$ ipython --no-banner

In [1]: import numpy as np

In [2]: np.set_printoptions(precision=2, suppress=True, linewidth=120, floatmode="fixed")

In [3]: F = np.loadtxt("sample3.csv", delimiter=",")

In [4]: print(F.round(2) + 0)
[[ 0.00 -2.01  0.99]
 [ 0.00 -2.02  1.02]
 [ 0.01 -1.97  1.04]
 [ 0.00 -1.98  1.00]
 [-0.01 -2.02  1.03]
 [ 0.02 -2.00  1.00]
 [ 0.00 -1.98  0.97]
 [ 2.95  0.05 -2.98]
 [ 2.95 -0.01 -3.04]
 [ 3.00  0.00 -3.00]
 [ 2.99  0.00 -3.01]
 [ 2.99  0.01 -3.03]
 [ 2.97  0.00 -2.98]
 [ 3.01  0.00 -3.04]
 [-0.99 -3.01  2.99]
 [-1.02 -3.01  2.98]
 [-0.99 -2.99  3.03]
 [-0.98 -3.02  3.00]
 [-0.97 -3.00  3.01]
 [-1.01 -3.03  3.02]
 [-0.98 -3.02  3.01]]

In [5]: dist = np.linalg.norm(F[:, None] - F[None], axis=-1)

In [6]: print(dist.mean(axis=1).argmax())
13

In [7]: print(dist[14])
[2.45 2.42 2.43 2.45 2.40 2.45 2.47 7.78 7.80 7.80 7.80 7.82 7.77 7.84 0.00 0.03 0.04 0.02 0.03 0.04 0.02]

In [8]: print(np.flatnonzero(dist[14] < dist.mean() / 2))
[14 15 16 17 18 19 20]

In [9]: print(dist.shape)
(21, 21)

In [10]: print(np.linalg.matrix_rank(dist ** 2))
5

In [11]: print(dist[14].round(6).argsort(kind="stable")[:4])
[14 17 20 18]

In [12]: Xs = F - F.mean(axis=0)

In [13]: Uu, sv, VT = np.linalg.svd(Xs, full_matrices=False)

In [14]: print((np.sign(Uu[:, 0]) == np.sign(Uu[0, 0])).astype(int))
[1 1 1 1 1 1 1 0 0 0 0 0 0 0 1 1 1 1 1 1 1]

In [15]: print(np.searchsorted(np.cumsum(sv ** 2) / (sv ** 2).sum(), 0.9) + 1)
1

In [16]: print(sv)
[14.97  0.60  0.09]

In [17]: print(np.linalg.matrix_rank(Xs))
3

In [18]: vec = np.array([0, 1, 2])

In [19]: target = F @ vec

In [20]: print(np.round(np.linalg.solve(F.T @ F, F.T @ target), 2) + 0)
[0.00 1.00 2.00]

In [21]: print(np.round(np.linalg.lstsq(F, target)[0], 2) + 0)
[0.00 1.00 2.00]

In [22]: print(np.round(np.linalg.pinv(F) @ F, 2) + 0)
[[1.00 0.00 0.00]
 [0.00 1.00 0.00]
 [0.00 0.00 1.00]]

In [23]: rng = np.random.default_rng(72026)

In [24]: target = target + 0.02 * rng.normal(size=21)

In [25]: print(target.round(2) + 0)
[ 0.01  0.00  0.08  0.02  0.04  0.01 -0.03 -5.87 -6.05 -6.02 -6.02 -6.08 -5.97 -6.07  2.98  2.96  3.06  2.98  3.00
  3.02  2.98]

In [26]: beta, *_ = np.linalg.lstsq(F, target)

In [27]: print(beta)
[-0.03  0.98  1.97]

In [28]: print(round(np.linalg.norm(target - F @ beta), 2))
0.09

In [29]: print(np.round(F.T @ (target - F @ beta), 2) + 0)
[0.00 0.00 0.00]

In [30]: print([round(float(np.linalg.norm(np.linalg.solve(F.T @ F + lam * np.eye(3), F.T @ target))), 2) for lam in (0, 1, 10, 100)])
[2.2, 1.49, 1.34, 0.82]

In [31]: B = np.c_[F[:, :1] @ np.array([[0]]), np.array([2, 5, -5, -5, -1, -1, -1, -4, -5, -2, 2, -3, 4, -4, 3, -3, 1, 5, -5, 4, 0])]

In [32]: print(B)
[[ 0.00  2.00]
 [ 0.00  5.00]
 [ 0.00 -5.00]
 [ 0.00 -5.00]
 [ 0.00 -1.00]
 [ 0.00 -1.00]
 [ 0.00 -1.00]
 [ 0.00 -4.00]
 [ 0.00 -5.00]
 [ 0.00 -2.00]
 [ 0.00  2.00]
 [ 0.00 -3.00]
 [ 0.00  4.00]
 [ 0.00 -4.00]
 [ 0.00  3.00]
 [ 0.00 -3.00]
 [ 0.00  1.00]
 [ 0.00  5.00]
 [ 0.00 -5.00]
 [ 0.00  4.00]
 [ 0.00  0.00]]

In [33]: print(np.linalg.matrix_rank(np.c_[F, B]))
4

In [34]: print(np.linalg.lstsq(F, B[:, 0])[0])
[0.00 0.00 0.00]

In [35]: print(np.linalg.norm(B - F @ np.linalg.lstsq(F, B)[0], axis=0))
[ 0.00 15.12]

In [36]: A = np.load("arr.npy")

In [37]: print(A)
[[13 13 -2]
 [13 13 -2]
 [ 8  8 -7]]

In [38]: # rank 2

In [39]: Uu, sv, VT = np.linalg.svd(A)

In [40]: print(np.argmax(sv[:-1] / (sv[1:] + 1e-6)) + 1)
2

In [41]: B = Uu[:, :2] @ np.diag(sv[:2]) @ VT[:2]

In [42]: print(np.linalg.matrix_rank(A, rtol=0.05))
2

In [43]: print(round(np.linalg.norm(A - B, 2), 2), round(sv[2], 2))
0.0 0.0

In [44]: gram = np.cov(F, rowvar=False)

In [45]: print(np.round(np.linalg.eigvalsh(gram)[::-1], 2) + 0)
[11.20  0.02  0.00]

In [46]: print(F.std(axis=0))
[1.69 1.25 2.50]

In [47]: E = np.array([[0, 0, 0], [0, 1, 1], [0, 1, 1]])

In [48]: print(np.unique(E.round(6), axis=0).shape)
(2, 3)

In [49]: print(np.abs(np.diag(np.linalg.qr(E)[1])) > 1e-9)
[False  True False]

In [50]: rk = np.linalg.matrix_rank(E)

In [51]: print(rk)
1

In [52]: N = np.linalg.svd(E)[2][rk:].T

In [53]: print(N.shape)
(3, 2)

In [54]: print(np.round(E @ N, 2) + 0)
[[0.00 0.00]
 [0.00 0.00]
 [0.00 0.00]]

In [55]: print(np.allclose(E @ N, 0))
True
